>>> import numpy as np
>>> np.set_printoptions(suppress=True, linewidth=100)
>>> def rnd(a):
...     return np.round(a, 2) + 0
... 
>>> E = np.loadtxt("dump.csv", delimiter=",")
>>> E
array([[-0.76, -0.79,  0.69,  0.96,  0.99],
       [-0.95,  0.71, -0.72, -0.9 , -0.67],
       [-0.79,  0.96, -0.92, -1.  , -1.  ],
       [-0.96, -0.89,  0.87,  1.  ,  1.  ],
       [ 0.85, -0.06,  0.  , -0.26,  0.12],
       [-0.98,  0.68, -0.65, -0.79, -0.76],
       [-0.46,  0.43, -0.51, -0.77, -0.1 ],
       [ 0.69, -0.06,  0.07, -0.04, -0.14],
       [ 0.34, -0.9 ,  0.9 ,  0.99,  0.97],
       [ 0.98, -0.48,  0.69,  0.83, -0.86],
       [-0.96,  0.63, -0.65, -0.82, -0.52],
       [-0.98,  0.77, -0.81, -0.95, -0.52],
       [ 0.77, -0.16,  0.34,  0.45, -0.73],
       [ 1.  , -0.9 ,  0.9 ,  0.97,  0.88],
       [ 1.  ,  0.68, -0.69, -0.99, -0.96]])
>>> W = np.array([[1, 1, -3, -2, -3, 3],
...     [-3, 0, 2, 2, 3, 1],
...     [1, 2, 3, 1, 3, -1],
...     [-3, 0, 3, -3, -1, 0],
...     [-2, -3, 0, -1, 1, -2]])
>>> b = np.array([1, 2, 0, -2, 1, 3])
>>> act = np.maximum(E @ W + b, 0)
>>> (act > 0).astype(int)
array([[0, 0, 1, 0, 1, 0],
       [1, 1, 0, 1, 1, 1],
       [1, 1, 0, 1, 1, 1],
       [0, 0, 1, 0, 1, 0],
       [1, 1, 0, 0, 0, 1],
       [1, 1, 0, 1, 1, 1],
       [1, 1, 0, 1, 1, 1],
       [1, 1, 0, 0, 0, 1],
       [1, 1, 1, 0, 0, 1],
       [1, 1, 1, 0, 0, 1],
       [1, 1, 0, 1, 1, 1],
       [1, 1, 0, 1, 1, 1],
       [1, 1, 0, 0, 0, 1],
       [1, 1, 1, 0, 0, 1],
       [1, 1, 0, 1, 0, 1]])
>>> rnd((act > 0).mean(axis=0))
array([0.87, 0.87, 0.33, 0.47, 0.53, 0.87])
>>> basis = np.array([[5, 4, 4], [1, 4, 4], [4, 2, 4], [3, 2, 2], [2, 3, 3], [3, 2, 4]])
>>> (act @ basis).round(6).argmax(axis=1)
array([2, 2, 2, 2, 2, 2, 2, 2, 2, 2, 2, 2, 2, 2, 2])
>>> print(W @ basis)
[[ -9  -5  -5]
 [  8   7  13]
 [ 25  27  31]
 [-14 -15  -9]
 [-20 -23 -27]]
>>> basis = E[[9, 4]].astype(float)
>>> for _ in range(5):
...     idx = np.linalg.norm(E[:, None] - basis, axis=-1).argmin(axis=1)
...     basis = np.array([E[idx == j].mean(axis=0) for j in range(2)])
... 
>>> idx
array([0, 1, 1, 0, 0, 1, 1, 0, 0, 0, 1, 1, 0, 0, 1])
>>> np.bincount(idx)
array([8, 7])
>>> rnd(basis[1] - basis[0])
array([-0.95,  1.22, -1.26, -1.5 , -0.93])
>>> print(np.abs(basis[1] - basis[0]).argmax())
3
